$ ipython --no-banner

In [1]: import numpy as np

In [2]: import numpy.linalg as la

In [3]: np.set_printoptions(suppress=True, linewidth=200)

In [4]: A2 = np.array([[4, 4, 5, 0], [5, 4, 2, 0], [2, 0, 1, 0], [0, 2, 1, 3]])

In [5]: A2[-1] = A2[0]

In [6]: feats = A2 + 0.1 * np.eye(4)

In [7]: feats
Out[7]: 
array([[4.1, 4. , 5. , 0. ],
       [5. , 4.1, 2. , 0. ],
       [2. , 0. , 1.1, 0. ],
       [4. , 4. , 5. , 0.1]])

In [8]: la.rank(feats)
Traceback (most recent call last):
  Cell In[8], line 1
    la.rank(feats)
AttributeError: module 'numpy.linalg' has no attribute 'rank'


In [9]: np.unravel_index(np.abs(feats).argmax(), feats.shape)
Out[9]: (np.int64(0), np.int64(2))

In [10]: np.abs(feats).max()
Out[10]: np.float64(5.0)

In [11]: np.round(la.norm(feats), 1)
Out[11]: np.float64(12.9)

In [12]: np.round(la.svd(feats, compute_uv=False), 1)
Out[12]: array([12.6,  2.4,  1.3,  0.1])

In [13]: print(np.round(np.diff(feats, axis=0), 1))
[[ 0.9  0.1 -3.   0. ]
 [-3.  -4.1 -0.9  0. ]
 [ 2.   4.   3.9  0.1]]

In [14]: np.count_nonzero(feats)
Out[14]: np.int64(12)

In [15]: P = np.triu(np.array([[-1, -7, -2, -8], [6, 8, -9, 7], [-9, 9, -3, 9], [5, -2, 8, 9]]), 1) + np.eye(4)

In [16]: A2 = P @ feats @ la.inv(P)

In [17]: np.round(np.trace(A2), 1), round(np.trace(feats), 1)
Out[17]: (np.float64(9.4), np.float64(9.4))

In [18]: print(np.round(P @ feats - feats @ P, 1))
[[-71. -32. -12. -41.]
 [ 10.  63.  72.  -6.]
 [ 36.  50.  49.   7.]
 [  0.  28.  44. -41.]]

In [19]: A2.round(1)
Out[19]: 
array([[   -66.9,   -525. ,  -4910. ,  47329. ],
       [    15. ,    137.1,   1291. , -12458. ],
       [    38. ,    302. ,   2840.1, -27370. ],
       [     4. ,     32. ,    301. ,  -2900.9]])

In [20]: print((feats - feats.T) / 2)
[[ 0.  -0.5  1.5 -2. ]
 [ 0.5  0.   1.  -2. ]
 [-1.5 -1.   0.  -2.5]
 [ 2.   2.   2.5  0. ]]

In [21]: np.allclose(feats, feats.T)
Out[21]: False

In [22]: assert feats == feats.T
Traceback (most recent call last):
  Cell In[22], line 1
    assert feats == feats.T
ValueError: The truth value of an array with more than one element is ambiguous. Use a.any() or a.all()


In [23]: round(float(np.abs(la.eigvals(feats)).max()), 1)
Out[23]: 9.4

In [24]: np.round(la.matrix_power(feats, 3), 1) + 0
Out[24]: 
array([[423.9, 321.7, 337. ,   0. ],
       [439.4, 330.9, 337.6,   0. ],
       [105.1,  74.4,  80.3,   0. ],
       [423.9, 321.7, 337. ,   0. ]])

In [25]: np.round(np.sort(np.abs(la.eigvals(feats))), 1)
Out[25]: array([0.1, 1.7, 1.8, 9.4])

In [26]: left, sig, vt = la.svd(feats)

In [27]: sig.round(1)
Out[27]: array([12.6,  2.4,  1.3,  0.1])

In [28]: A2 = left[:, :3] @ np.diag(sig[:3]) @ vt[:3]

In [29]: la.matrix_rank(A2)
Out[29]: np.int64(3)

In [30]: round(la.norm(feats - A2) / la.norm(feats), 1)
Out[30]: np.float64(0.0)

In [31]: round(float(np.abs(feats - A2).max()), 1)
Out[31]: 0.0

In [32]: A2.round(1) + 0
Out[32]: 
array([[4.1, 4. , 5. , 0. ],
       [5. , 4.1, 2. , 0. ],
       [2. , 0. , 1.1, 0. ],
       [4. , 4. , 5. , 0.1]])

In [33]: la.matrix_rank(feats, rtol=0.05)
Out[33]: np.int64(3)

In [34]: round(float(la.norm(feats - A2, 2)), 1), round(sig[3], 1)
Out[34]: (0.1, np.float64(0.1))

In [35]: vec = np.array([5, 7, 8, 9])

In [36]: h1 = np.maximum(A2 @ vec, 0)

In [37]: np.round(np.tanh(A2 @ vec), 1)
Out[37]: array([1., 1., 1., 1.])

In [38]: np.round(A2 * (h1 > 1e-9)[:, None], 1) + 0
Out[38]: 
array([[4.1, 4. , 5. , 0. ],
       [5. , 4.1, 2. , 0. ],
       [2. , 0. , 1.1, 0. ],
       [4. , 4. , 5. , 0.1]])

In [39]: np.flatnonzero(h1 > 1e-9)
Out[39]: array([0, 1, 2, 3])

In [40]: np.round(np.maximum(A2 @ vec, 0) - np.maximum(-A2 @ vec, 0), 1)
Out[40]: array([88.9, 69.7, 18.8, 88.5])

In [41]: data = np.load("block17.npy")

In [42]: data
Out[42]: 
array([[-3,  0,  0,  0],
       [ 0, -2,  0, -2],
       [ 0,  0, -3,  0],
       [ 0, -2,  0, -2]])

In [43]: # columns 1 and 3 are equal

In [44]: W1 = np.array([[7, 9, 9, 6], [9, 7, 2, 0], [5, 3, 2, 6], [8, 0, 4, 8]])

In [45]: b = np.array([0, -2, 1, -1])

In [46]: act = np.maximum(data @ W1 + b, 0)

In [47]: act
Out[47]: 
array([[0, 0, 0, 0],
       [0, 0, 0, 0],
       [0, 0, 0, 0],
       [0, 0, 0, 0]])

In [48]: la.matrix_rank(act)
Out[48]: np.int64(0)

In [49]: W2 = np.array([[3, 2, 3], [-1, -2, 4], [-4, -4, 5], [3, 2, 5]])

In [50]: act @ W2
Out[50]: 
array([[0, 0, 0],
       [0, 0, 0],
       [0, 0, 0],
       [0, 0, 0]])

In [51]: W1 @ W2
Out[51]: 
array([[ -6, -28, 132],
       [ 12,  -4,  65],
       [ 22,   8,  67],
       [ 32,  16,  84]])

In [52]: J = np.load("case14.npy")

In [53]: print(J)
[[  3  -2]
 [ -3 -47]]

In [54]: theta = np.radians(30)

In [55]: R = np.eye(2)

In [56]: R[1, 1] = R[0, 0] = np.cos(theta)

In [57]: R[1, 0], R[0, 1] = -np.sin(theta), np.sin(theta)

In [58]: R.round(1)
Out[58]: 
array([[ 0.9,  0.5],
       [-0.5,  0.9]])

In [59]: A2 = J @ R.T

In [60]: print(A2.round(1))
[[  1.6  -3.2]
 [-26.1 -39.2]]

In [61]: np.round(la.svd(J, compute_uv=False), 1), np.round(la.svd(A2, compute_uv=False), 1)
Out[61]: (array([47.1,  3.1]), array([47.1,  3.1]))

In [62]: round(la.det(R), 1), round(np.trace(R), 1)
Out[62]: (np.float64(1.0), np.float64(1.7))

In [63]: np.allclose(J @ J.T, A2 @ A2.T)
Out[63]: True

In [64]: np.round(np.abs(A2 - J).max(axis=0), 1)
Out[64]: array([23.1,  7.8])

In [65]: W1 = np.array([[0, 1, 1], [1, 1, 3]])

In [66]: b = np.array([1, 0, 0])

In [67]: act = np.maximum(A2 @ W1 + b, 0)

In [68]: act
Out[68]: 
array([[0., 0., 0.],
       [0., 0., 0.]])

In [69]: la.matrix_rank(act)
Out[69]: np.int64(0)

In [70]: (act > 0).astype(int)
Out[70]: 
array([[0, 0, 0],
       [0, 0, 0]])

In [71]: (act > 0).mean(axis=0)
Out[71]: array([0., 0., 0.])

In [72]: W2 = np.array([[-1, 1, 2], [-2, -3, 0], [3, -2, 3]])

In [73]: W1 @ W2
Out[73]: 
array([[ 1, -5,  3],
       [ 6, -8, 11]])

In [74]: rng = np.random.default_rng(70131)

In [75]: lab = rng.permutation(2)

In [76]: lab
Out[76]: array([0, 1])

In [77]: A2 = J[lab][:, lab]

In [78]: print(np.round(np.sort(np.abs(la.eigvals(A2))), 1))
[ 3.1 47.1]

In [79]: A2
Out[79]: 
array([[  3,  -2],
       [ -3, -47]])

In [80]: np.allclose(A2, J)
Out[80]: True

In [81]: round(float(la.det(A2)), 1), round(float(la.det(J[lab])), 1)
Out[81]: (-147.0, -147.0)

In [82]: G = A2.T @ A2

In [83]: print(np.allclose(G, G.T))
True

In [84]: np.diag(G)
Out[84]: array([  18, 2213])

In [85]: (A2 @ A2.T).shape
Out[85]: (2, 2)

In [86]: np.round(la.svd(A2, compute_uv=False) ** 2, 1)
Out[86]: array([2221.3,    9.7])

In [87]: np.trace(G), (A2 ** 2).sum()
Out[87]: (np.int64(2231), np.int64(2231))

In [88]: arr = np.array([[0, 0, 0, 0, 0],
    ...:     [0, 0, 0, 0, 3],
    ...:     [0, 1, 0, 0, 0],
    ...:     [3, 0, 0, 0, 0],
    ...:     [0, 0, 1, 0, 0]])

In [89]: left, sig, vt = la.svd(arr)

In [90]: evecs = vt[:(sig > 1e-8).sum()]

In [91]: vec = arr[0] + 4 * arr[2] + rng.integers(2) * np.eye(5)[4]

In [92]: print(vec)
[0. 4. 0. 0. 0.]

In [93]: la.matrix_rank(np.vstack([arr, vec]))
Out[93]: np.int64(4)

In [94]: np.allclose(evecs.T @ evecs @ vec, vec)
Out[94]: True

In [95]: print(np.diag(evecs.T @ evecs))
[1. 1. 1. 0. 1.]

In [96]: evecs.T @ evecs
Out[96]: 
array([[1., 0., 0., 0., 0.],
       [0., 1., 0., 0., 0.],
       [0., 0., 1., 0., 0.],
       [0., 0., 0., 0., 0.],
       [0., 0., 0., 0., 1.]])

In [97]: A2 = np.array([[-2, 2], [1, -2], [0, -2], [-1, 3], [0, 0]])

In [98]: W2 = np.array([[3, -3, -2, 1, 2], [-2, 0, 0, 0, 1]])

In [99]: M = A2 @ W2

In [100]: M
Out[100]: 
array([[-10,   6,   4,  -2,  -2],
       [  7,  -3,  -2,   1,   0],
       [  4,   0,   0,   0,  -2],
       [ -9,   3,   2,  -1,   1],
       [  0,   0,   0,   0,   0]])

In [101]: # rows and columns are dependent

In [102]: rk = la.matrix_rank(M)

In [103]: rk
Out[103]: np.int64(2)

In [104]: N = la.svd(M)[2][rk:].T

In [105]: [int(la.matrix_rank(np.delete(M, i, axis=0))) for i in range(5)]
Out[105]: [2, 2, 2, 2, 2]

In [106]: [int(la.matrix_rank(M[:, :j + 1])) for j in range(5)]
Out[106]: [1, 2, 2, 2, 2]

In [107]: np.abs(np.diag(la.qr(M)[1])) > 1e-9
Out[107]: array([ True,  True, False, False, False])

In [108]: print(la.lstsq(M[:-1].T, M[-1])[2])
2

In [109]: print(np.allclose(M[:-1].T @ la.lstsq(M[:-1].T, M[-1])[0], M[-1]))
True

In [110]: left, sig, vt = la.svd(M)

In [111]: print(sig.round(1) + 0)
[18.   4.1  0.   0.   0. ]

In [112]: np.argmax(sig[:-1] / (sig[1:] + 1e-6)) + 1
Out[112]: np.int64(2)

In [113]: A2 = left[:, :2] @ np.diag(sig[:2]) @ vt[:2]

In [114]: la.matrix_rank(M, rtol=0.05)
Out[114]: np.int64(2)

In [115]: round(la.norm(M - A2, 2), 1), round(float(sig[2]), 1)
Out[115]: (np.float64(0.0), 0.0)

In [116]: round(la.det(2 * M), 1), np.round(la.det(M), 1)
Out[116]: (np.float64(0.0), np.float64(0.0))

In [117]: round(la.det(M.T), 1)
Out[117]: np.float64(0.0)

In [118]: print(np.round(np.poly(M), 1) + 0)
[  1.  14. -36.   0.   0.   0.]

In [119]: np.kron(np.eye(2, dtype=int), M)
Out[119]: 
array([[-10,   6,   4,  -2,  -2,   0,   0,   0,   0,   0],
       [  7,  -3,  -2,   1,   0,   0,   0,   0,   0,   0],
       [  4,   0,   0,   0,  -2,   0,   0,   0,   0,   0],
       [ -9,   3,   2,  -1,   1,   0,   0,   0,   0,   0],
       [  0,   0,   0,   0,   0,   0,   0,   0,   0,   0],
       [  0,   0,   0,   0,   0, -10,   6,   4,  -2,  -2],
       [  0,   0,   0,   0,   0,   7,  -3,  -2,   1,   0],
       [  0,   0,   0,   0,   0,   4,   0,   0,   0,  -2],
       [  0,   0,   0,   0,   0,  -9,   3,   2,  -1,   1],
       [  0,   0,   0,   0,   0,   0,   0,   0,   0,   0]])

In [120]: print(np.round(la.eigvals(M), 1) + 0)
[-16.2   2.2   0.    0.    0. ]

In [121]: print(np.einsum("ij,ji->", M, M))
268
